$ ipython --no-banner

In [1]: import numpy as np

In [2]: from numpy import linalg as LA

In [3]: np.set_printoptions(precision=2, suppress=True, linewidth=200, legacy="1.25")

In [4]: W0 = np.load("arr.npy")

In [5]: W0
Out[5]: 
array([[ 4,  2,  0,  2,  4, -2,  0, -4, -2, -2],
       [ 2,  1,  0,  1,  2, -1,  0, -2, -1, -1],
       [ 0,  0,  0,  0,  0,  0,  0,  0,  0,  0],
       [ 2,  1,  0,  1,  2, -1,  0, -2, -1, -1],
       [ 4,  2,  0,  2,  4, -2,  0, -4, -2, -2],
       [-2, -1,  0, -1, -2,  1,  0,  2,  1,  1],
       [ 0,  0,  0,  0,  0,  0,  0,  0,  0,  0],
       [-4, -2,  0, -2, -4,  2,  0,  4,  2,  2],
       [-2, -1,  0, -1, -2,  1,  0,  2,  1,  1],
       [-2, -1,  0, -1, -2,  1,  0,  2,  1,  1]])

In [6]: U, sigma, VT = LA.svd(W0)

In [7]: sigma.round(2) + 0
Out[7]: array([17.,  0.,  0.,  0.,  0.,  0.,  0.,  0.,  0.,  0.])

In [8]: B = U[:, :1] @ np.diag(sigma[:1]) @ VT[:1]

In [9]: round(np.abs(W0 - B).max(), 2)
Out[9]: 0.0

In [10]: round(LA.norm(W0 - B) / LA.norm(W0), 2)
Out[10]: 0.0

In [11]: evals, evecs = LA.eigh(W0)

In [12]: x = np.array([0, 1, 1, -2, 0, 2, 0, 0, -3, -1])

In [13]: np.round(LA.eigvalsh(W0[1:, 1:]), 2) + 0
Out[13]: array([ 0.,  0.,  0.,  0.,  0.,  0.,  0.,  0., 13.])

In [14]: (np.sign(evecs[:, -1].round(6)) == np.sign(evecs[0, -1].round(6))).astype(int)
Out[14]: array([1, 1, 0, 1, 1, 0, 0, 0, 0, 0])

In [15]: np.abs(W0).sum(axis=1).max(), round(float(np.abs(evals).max()), 2)
Out[15]: (22, 17.0)

In [16]: np.round(evecs * np.abs(evals) @ evecs.T, 2) + 0
Out[16]: 
array([[ 4.,  2.,  0.,  2.,  4., -2.,  0., -4., -2., -2.],
       [ 2.,  1.,  0.,  1.,  2., -1.,  0., -2., -1., -1.],
       [ 0.,  0.,  0.,  0.,  0.,  0.,  0.,  0.,  0.,  0.],
       [ 2.,  1.,  0.,  1.,  2., -1.,  0., -2., -1., -1.],
       [ 4.,  2.,  0.,  2.,  4., -2.,  0., -4., -2., -2.],
       [-2., -1.,  0., -1., -2.,  1.,  0.,  2.,  1.,  1.],
       [ 0.,  0.,  0.,  0.,  0.,  0.,  0.,  0.,  0.,  0.],
       [-4., -2.,  0., -2., -4.,  2.,  0.,  4.,  2.,  2.],
       [-2., -1.,  0., -1., -2.,  1.,  0.,  2.,  1.,  1.],
       [-2., -1.,  0., -1., -2.,  1.,  0.,  2.,  1.,  1.]])

In [17]: x @ W0 @ x / (x @ x), round(evals[0], 2), round(evals[-1], 2)
Out[17]: (0.05, -0.0, 17.0)

In [18]: M = np.loadtxt("w.csv", delimiter=",")

In [19]: M
Out[19]: 
array([[-2., -2., -2., -1., -1., -2.,  0., -1.,  2., -1.],
       [ 0., -2., -2., -2.,  0., -1., -1.,  0.,  1.,  0.],
       [ 1., -2.,  2.,  1.,  1., -1., -2.,  0., -2., -1.],
       [-1.,  2., -2.,  2., -2.,  1.,  2., -1.,  1.,  1.],
       [-2.,  0.,  2.,  1., -1., -1.,  0., -1.,  1.,  1.],
       [ 0.,  0.,  1.,  0., -2., -2., -1.,  2.,  0.,  2.],
       [-1., -1.,  0., -2.,  1., -2.,  1., -1.,  2.,  2.],
       [ 0., -1., -2.,  1.,  2.,  1.,  1., -2.,  1.,  0.],
       [-1., -2.,  1.,  0., -1.,  2.,  2.,  2.,  0.,  2.],
       [ 1., -1.,  2.,  2.,  2.,  0.,  1., -2.,  2.,  2.]])

In [20]: B = np.array([[3, 5, 1],
    ...:     [4, -4, 1],
    ...:     [-5, 3, -3],
    ...:     [-1, -4, 2],
    ...:     [1, 0, 0],
    ...:     [3, -2, -4],
    ...:     [-3, -5, 3],
    ...:     [4, 2, -5],
    ...:     [-4, 3, 0],
    ...:     [-2, 4, -1]])

In [21]: B @ M
Traceback (most recent call last):
  Cell In[21], line 1
    B @ M
ValueError: matmul: Input operand 1 has a mismatch in its core dimension 0, with gufunc signature (n?,k),(k,m?)->(n?,m?) (size 10 is different from 3)


In [22]: M @ B
Out[22]: 
array([[-20.,   0.,  14.],
       [  0.,  20.,   1.],
       [ -2.,  17.,  -6.],
       [ -2., -34.,  17.],
       [-31.,  -1.,   2.],
       [ -6.,  24., -10.],
       [-29.,  18.,   8.],
       [ -5., -14.,  16.],
       [-13.,   4., -20.],
       [-34.,  12.,   9.]])

In [23]: np.einsum("ik,kj->ji", M, B)
Out[23]: 
array([[-20.,   0.,  -2.,  -2., -31.,  -6., -29.,  -5., -13., -34.],
       [  0.,  20.,  17., -34.,  -1.,  24.,  18., -14.,   4.,  12.],
       [ 14.,   1.,  -6.,  17.,   2., -10.,   8.,  16., -20.,   9.]])

In [24]: np.einsum("ij->j", M)
Out[24]: array([-5., -9.,  0.,  2., -1., -5.,  3., -4.,  8.,  8.])

In [25]: rng = np.random.default_rng(385)

In [26]: idx = rng.permutation(10)

In [27]: idx
Out[27]: array([6, 9, 0, 3, 7, 8, 2, 1, 5, 4])

In [28]: B = M[idx][:, idx]

In [29]: round(float(LA.det(B)), 2), round(float(LA.det(M[idx])), 2)
Out[29]: (28963.0, 28963.0)

In [30]: B
Out[30]: 
array([[ 1.,  2., -1., -2., -1.,  2.,  0., -1., -2.,  1.],
       [ 1.,  2.,  1.,  2., -2.,  2.,  2., -1.,  0.,  2.],
       [ 0., -1., -2., -1., -1.,  2., -2., -2., -2., -1.],
       [ 2.,  1., -1.,  2., -1.,  1., -2.,  2.,  1., -2.],
       [ 1.,  0.,  0.,  1., -2.,  1., -2., -1.,  1.,  2.],
       [ 2.,  2., -1.,  0.,  2.,  0.,  1., -2.,  2., -1.],
       [-2., -1.,  1.,  1.,  0., -2.,  2., -2., -1.,  1.],
       [-1.,  0.,  0., -2.,  0.,  1., -2., -2., -1.,  0.],
       [-1.,  2.,  0.,  0.,  2.,  0.,  1.,  0., -2., -2.],
       [ 0.,  1., -2.,  1., -1.,  1.,  2.,  0., -1., -1.]])

In [31]: np.trace(B)
Out[31]: -2.0

In [32]: x = np.array([2, 1, 2, 1, 0, 3, 0, 0, 3, 1])

In [33]: h = np.maximum(B @ x, 0)

In [34]: B * (h > 1e-9)[:, None]
Out[34]: 
array([[ 1.,  2., -1., -2., -1.,  2.,  0., -1., -2.,  1.],
       [ 1.,  2.,  1.,  2., -2.,  2.,  2., -1.,  0.,  2.],
       [ 0., -0., -0., -0., -0.,  0., -0., -0., -0., -0.],
       [ 2.,  1., -1.,  2., -1.,  1., -2.,  2.,  1., -2.],
       [ 1.,  0.,  0.,  1., -2.,  1., -2., -1.,  1.,  2.],
       [ 2.,  2., -1.,  0.,  2.,  0.,  1., -2.,  2., -1.],
       [-0., -0.,  0.,  0.,  0., -0.,  0., -0., -0.,  0.],
       [-0.,  0.,  0., -0.,  0.,  0., -0., -0., -0.,  0.],
       [-0.,  0.,  0.,  0.,  0.,  0.,  0.,  0., -0., -0.],
       [ 0.,  0., -0.,  0., -0.,  0.,  0.,  0., -0., -0.]])

In [35]: h
Out[35]: array([ 1., 16.,  0.,  9., 11.,  9.,  0.,  0.,  0.,  0.])

In [36]: np.maximum(B @ (3 * x), 0)
Out[36]: array([ 3., 48.,  0., 27., 33., 27.,  0.,  0.,  0.,  0.])

In [37]: idx = rng.integers(0, 3, 7)

In [38]: feats = np.array([[0, 0, 4, -7, 2, -9, 9],
    ...:     [7, -1, -5, 7, -1, -8, 1],
    ...:     [6, -3, -4, 1, 7, 2, 8],
    ...:     [-1, 6, -4, -9, 3, 6, 5],
    ...:     [-2, 7, 3, 9, 0, -6, 9],
    ...:     [-6, 2, 3, -1, -7, 8, 3],
    ...:     [-4, -9, -2, 1, 7, 5, 5]]) * (idx[:, None] == idx)

In [39]: feats
Out[39]: 
array([[ 0,  0,  0, -7,  0,  0,  0],
       [ 7, -1,  0,  7,  0,  0,  0],
       [ 0,  0, -4,  0,  0,  0,  8],
       [-1,  6,  0, -9,  0,  0,  0],
       [ 0,  0,  0,  0,  0, -6,  0],
       [ 0,  0,  0,  0, -7,  8,  0],
       [ 0,  0, -2,  0,  0,  0,  5]])

In [40]: x = np.array([-8, -1, -5, 0, -4, 7, 3])

In [41]: h = np.maximum(feats @ x, 0)

In [42]: feats.T @ h
Out[42]: array([  -2,   12, -226,  -18, -588,  672,  477])

In [43]: np.maximum(feats @ (3 * x), 0)
Out[43]: array([  0,   0, 132,   6,   0, 252,  75])

In [44]: x = np.array([0, -1, 2, 1, 2, -2, -1])

In [45]: rhs = feats @ x

In [46]: c, lr = np.zeros(7), 1 / LA.norm(feats, 2) ** 2

In [47]: for i in range(10):
    ...:     c -= lr * feats.T @ (feats @ c - rhs)
    ...:     if i % 2 == 0: print(i, round(LA.norm(feats @ c - rhs), 2))
    ...: 
0 16.06
2 4.36
4 2.63
6 2.12
8 1.81

In [48]: round(LA.cond(feats), 2)
Out[48]: 38.85
